$ python3 -q
>>> import numpy as np
>>> np.set_printoptions(precision=3, suppress=True, linewidth=140, sign=" ")
>>> def rnd(a):
...     return np.round(a, 3) + 0
... 
>>> F = np.load("dump.npy")
>>> print(F)
[[ 3.437  1.549  1.408  1.364 -1.395]
 [-0.337  2.308  0.624  2.     0.619]
 [-5.349 -3.59   1.443  1.654 -0.547]
 [-5.272 -2.263  0.944  0.272  1.703]
 [ 4.434 -1.004 -0.642 -1.972 -1.996]
 [ 6.466  2.955 -1.31  -1.535 -0.692]
 [ 2.922  4.463  0.369  1.891  0.098]
 [-0.504  1.488 -0.422  1.738 -0.338]
 [ 2.848  4.357  0.484  1.874  0.293]
 [-0.185 -3.144  0.104 -4.866  2.054]]
>>> vec = np.array([1, -1, -1, -2, 0])
>>> target = F @ vec
>>> print(rnd(np.linalg.lstsq(F, target)[0]))
[ 1. -1. -1. -2.  0.]
>>> try:
...     np.linalg.solve(F, target)
... except np.linalg.LinAlgError as e:
...     print(e)
... 
Last 2 dimensions of the array must be square
>>> print(rnd(target))
[-2.248 -7.269 -6.51  -4.497 10.024  7.891 -5.692 -5.046 -5.741 12.587]
>>> print(rnd(np.linalg.pinv(F) @ F))
[[ 1.  0.  0.  0.  0.]
 [ 0.  1.  0.  0.  0.]
 [ 0.  0.  1.  0.  0.]
 [ 0.  0.  0.  1.  0.]
 [ 0.  0.  0.  0.  1.]]
>>> rng = np.random.default_rng(69)
>>> target = target + 0.3 * rng.normal(size=10)
>>> print(rnd(target))
[-2.034 -7.167 -5.711 -4.795  9.546  8.204 -5.399 -5.21  -5.765 12.484]
>>> beta, *_ = np.linalg.lstsq(F, target)
>>> print(beta.round())
[ 0.  0. -0. -3. -1.]
>>> vec = np.array([1, -4, -4, 2, -4])
>>> a = np.maximum(F @ vec, 0)
>>> print(rnd(np.tanh(F @ vec)))
[-0.083 -1.     1.    -1.     1.    -0.394 -1.     0.06  -1.    -1.   ]
>>> print(np.flatnonzero(a > 1e-9))
[ 2  4  7]
>>> print(rnd(np.maximum(F @ (3 * vec), 0)))
[  0.      0.     26.205   0.     45.174   0.      0.      0.18    0.      0.   ]
>>> left, sv, VT = np.linalg.svd(F)
>>> print(rnd(sv))
[ 14.237   8.875   4.217   2.263   0.144]
>>> print(np.argmax(sv[:-1] / (sv[1:] + 1e-6)) + 1)
4
>>> other = left[:, :4] @ np.diag(sv[:4]) @ VT[:4]
>>> print(np.linalg.matrix_rank(other))
4
>>> print(rnd(np.linalg.norm(F - other) / np.linalg.norm(F)))
0.008
>>> print(rnd(np.linalg.norm(F, 2) / np.linalg.norm(F)))
0.816
>>> print(np.linalg.matrix_rank(F, rtol=0.1))
4
>>> print(rnd(np.abs(np.linalg.svd(F)[2][-1])))
[ 0.347  0.459  0.27   0.525  0.567]
>>> print(round(np.log10(np.linalg.cond(F))))
2
>>> z = rng.permutation(5)
>>> other = F[:, z] * rng.choice([-1, 1], 5)
>>> print(other)
[[ 1.364  1.549 -1.395 -3.437  1.408]
 [ 2.     2.308  0.619  0.337  0.624]
 [ 1.654 -3.59  -0.547  5.349  1.443]
 [ 0.272 -2.263  1.703  5.272  0.944]
 [-1.972 -1.004 -1.996 -4.434 -0.642]
 [-1.535  2.955 -0.692 -6.466 -1.31 ]
 [ 1.891  4.463  0.098 -2.922  0.369]
 [ 1.738  1.488 -0.338  0.504 -0.422]
 [ 1.874  4.357  0.293 -2.848  0.484]
 [-4.866 -3.144  2.054  0.185  0.104]]
>>> left, _, VT = np.linalg.svd(F.T @ other)
>>> print(z)
[ 3  1  4  0  2]
>>> print(rnd(left @ VT))
[[ 0.  0.  0. -1.  0.]
 [ 0.  1.  0.  0.  0.]
 [ 0.  0.  0.  0.  1.]
 [ 1.  0.  0.  0.  0.]
 [ 0.  0.  1.  0.  0.]]
>>> print(rnd(np.linalg.lstsq(F, other)[0]))
[[ 0.  0.  0. -1.  0.]
 [ 0.  1.  0.  0.  0.]
 [ 0.  0.  0.  0.  1.]
 [ 1.  0.  0.  0.  0.]
 [ 0.  0.  1.  0.  0.]]
>>> M = np.loadtxt("arr.csv", delimiter=",")
>>> print(M)
[[ 6.  3.  1.  4.]
 [ 3.  9. -2.  1.]
 [ 1. -2.  6.  2.]
 [ 4.  1.  2.  3.]]
>>> proj = np.triu(np.array([[3, 0, 2, 2], [2, 3, 3, 3], [3, 3, 0, 0], [3, 0, 3, 3]]), 1) + np.eye(4)
>>> other = proj @ M @ np.linalg.inv(proj)
>>> print(rnd(np.linalg.det(other)))
0.0
>>> print(rnd(np.poly(other)))
[   1.  -24.  172. -335.    0.]
>>> print(other)
[[ 16.   1. -18. -21.]
 [ 18.   6. -32. -38.]
 [  1.  -2.  10.   6.]
 [  4.   1.  -9.  -8.]]
>>> left, sv, VT = np.linalg.svd(M)
>>> vecs = VT[:(sv > 1e-8).sum()]
>>> vec = M[2] + 2 * M[3] + rng.integers(2) * np.eye(4)[3]
>>> print(vec)
[  9.   0.  10.   9.]
>>> print(rnd(np.linalg.norm(vec - vecs.T @ vecs @ vec)))
0.82
>>> print(np.linalg.matrix_rank(np.vstack([M, vec])))
4
>>> other = np.c_[F[:, :3] @ np.array([[6, 2, 0], [1, 6, 9], [8, 2, 2]]), np.array([1, 1, -1, -3, 1, -2, -2, 2, -1, -3])]
>>> print(rnd(other))
[[ 33.435  18.984  16.757   1.   ]
 [  5.278  14.422  22.02    1.   ]
 [-24.14  -29.352 -29.424  -1.   ]
 [-26.343 -22.234 -18.479  -3.   ]
 [ 20.464   1.56  -10.32    1.   ]
 [ 31.271  28.042  23.975  -2.   ]
 [ 24.947  33.36   40.905  -2.   ]
 [ -4.912   7.076  12.548   2.   ]
 [ 25.317  32.806  40.181  -1.   ]
 [ -3.422 -19.026 -28.088  -3.   ]]
>>> print(np.linalg.matrix_rank(np.c_[F, other]))
6
>>> print(rnd(np.linalg.norm(np.linalg.qr(F)[0].T @ other, axis=0) ** 2 / ((other ** 2).sum(axis=0) + 1e-12)))
[ 1.     1.     1.     0.524]
>>> print(rnd(np.linalg.norm(other - F @ np.linalg.lstsq(F, other)[0], axis=0)))
[ 0.    0.    0.    4.08]
>>> vec = np.array([-8, -4, 6, 0])
>>> target = other @ vec
>>> try:
...     np.linalg.solve(other, target)
... except np.linalg.LinAlgError as e:
...     print("failed:", e)
... 
failed: Last 2 dimensions of the array must be square
>>> print(rnd(target))
[-242.874   32.208  133.984  188.806 -231.872 -218.486  -87.586   86.28   -92.674  -65.048]
>>> print(rnd(np.linalg.solve(other.T @ other, other.T @ target)))
[-8. -4.  6.  0.]
>>> target = target + 0.02 * rng.normal(size=10)
>>> print(rnd(target))
[-242.852   32.217  134.018  188.798 -231.869 -218.495  -87.58    86.292  -92.677  -65.034]
>>> beta, *_ = np.linalg.lstsq(other, target)
>>> print(rnd(np.linalg.norm(target - other @ beta)))
0.033
>>> print(beta.round())
[-8. -4.  6.  0.]
>>> print(rnd(other.T @ (target - other @ beta)))
[ 0.  0.  0.  0.]
>>> print(rnd(beta))
[-7.998 -4.006  6.004  0.002]
>>> vals, vecs = np.linalg.eigh(M)
>>> print(rnd(np.linalg.eigvalsh(M @ M)))
[   0.       9.933   78.936  143.131]
>>> print((vals > 1e-8).sum(), (vals < -1e-8).sum())
3 0
>>> print(rnd(vecs.T @ vecs))
[[ 1.  0.  0.  0.]
 [ 0.  1.  0.  0.]
 [ 0.  0.  1.  0.]
 [ 0.  0.  0.  1.]]
>>> print(rnd(np.abs(vecs[:, -1])))
[ 0.589  0.733  0.034  0.337]
>>> print(rnd(vecs.T @ M @ vecs))
[[  0.      0.      0.      0.   ]
 [  0.      3.152   0.      0.   ]
 [  0.      0.      8.885   0.   ]
 [  0.      0.      0.     11.964]]
>>> print(vals.sum(), np.trace(M))
24.0 24.0
>>> A = np.array([[3.0, 1.0, 0.0, 0.0, 0.0],
...     [0.0, 3.0, 1.0, 0.0, 0.0],
...     [0.0, 0.0, 3.0, 1.0, 0.0],
...     [0.0, 0.0, 0.0, 3.0, 1.0],
...     [0.0, 0.0, 0.0, 0.0, 3.0]])
>>> vec = np.array([3, 0, -1, -2, -1])
>>> target = A @ vec
>>> print(target)
[ 9. -1. -5. -7. -3.]
>>> print(rnd(np.linalg.solve(A.T, A[4])))
[ 0.  0.  0.  0.  1.]
>>> print(rnd(np.linalg.solve(A, target)))
[ 3.  0. -1. -2. -1.]
>>> print(rnd(np.linalg.solve(A, target + A[:, 2])))
[ 3.  0.  0. -2. -1.]
>>> W0 = np.load("mat.npy")
>>> print(W0)
[[ 0  0  1  0]
 [ 0  0  0  0]
 [ 1  0  0  0]
 [ 0  0  0  0]]
>>> vals, vecs = np.linalg.eigh(W0)
>>> print(rnd(np.abs(vecs[:, -1])))
[ 0.707  0.     0.707  0.   ]
>>> print(vals)
[-1.  0.  0.  1.]
>>> print(rnd(vecs @ np.diag(vals) @ vecs.T))
[[ 0.  0.  1.  0.]
 [ 0.  0.  0.  0.]
 [ 1.  0.  0.  0.]
 [ 0.  0.  0.  0.]]
>>> print(np.unique(vals.round(6) + 0, return_counts=True)[1])
[ 1  2  1]
>>> print(rnd(np.linalg.svd(W0, compute_uv=False)))
[ 1.  1.  0.  0.]
>>> print(np.abs(vecs[:, -1]).round(6).argmax())
0
>>> print(rnd(np.linalg.eigvalsh(W0 + 3 * np.eye(4))))
[ 2.  3.  3.  4.]
>>> print(rnd(np.linalg.eigvalsh(W0 @ W0)))
[ 0.  0.  1.  1.]
